% python3 -q
>>> import numpy as np
>>> np.set_printoptions(precision=2, suppress=True, linewidth=120, floatmode="fixed")
>>> W0 = np.load("arr.npy")
>>> W0
array([[ 1,  0,  0,  0],
       [ 1, -1,  0,  0],
       [ 1,  2,  0,  0],
       [ 2,  0, -1,  0]])
>>> Y = np.array([[3, 2, -2], [-2, 2, -2], [1, 3, 3], [0, 1, 0]])
>>> W0 @ Y
array([[ 3,  2, -2],
       [ 5,  0,  0],
       [-1,  6, -6],
       [ 5,  1, -7]])
>>> np.einsum("ik,kj->ij", W0, Y)
array([[ 3,  2, -2],
       [ 5,  0,  0],
       [-1,  6, -6],
       [ 5,  1, -7]])
>>> np.einsum("ij,ij->i", W0, W0)
array([1, 2, 5, 5])
>>> np.vstack([W0, Y.T]).shape
(7, 4)
>>> [int(np.linalg.matrix_rank(np.linalg.matrix_power(W0, p))) for p in range(1, 5)]
[3, 2, 2, 2]
>>> m1 = np.array([[-1.15, 3.96, -0.37], [4.38, 1.75, -0.34], [0.3, -0.29, -4.69]])
>>> evals, V = np.linalg.eig(m1)
>>> np.sort(np.linalg.eigvals(np.linalg.inv(m1)))
array([-0.24, -0.22,  0.21])
>>> np.round(m1 @ V[:, 0] - evals[0] * V[:, 0], 2) + 0
array([0.00, 0.00, 0.00])
>>> evals
array([ 4.71, -4.21, -4.59])
>>> np.sort(np.linalg.eigvals(m1.T))
array([-4.59, -4.21,  4.71])
>>> np.sort(np.linalg.eigvals(m1 @ m1))
array([17.72, 21.11, 22.22])
>>> u = np.array([-1, 1, 3])
>>> Y = m1 + np.outer(u, np.eye(3)[2])
>>> np.linalg.matrix_rank(np.linalg.inv(Y) - np.linalg.inv(m1), tol=1e-8)
np.int64(1)
>>> Y
array([[-1.15,  3.96, -1.37],
       [ 4.38,  1.75,  0.66],
       [ 0.30, -0.29, -1.69]])
>>> round(float(np.linalg.det(Y) / np.linalg.det(m1)), 2), np.round(1 + np.linalg.solve(m1, u)[2], 2)
(0.39, np.float64(0.39))
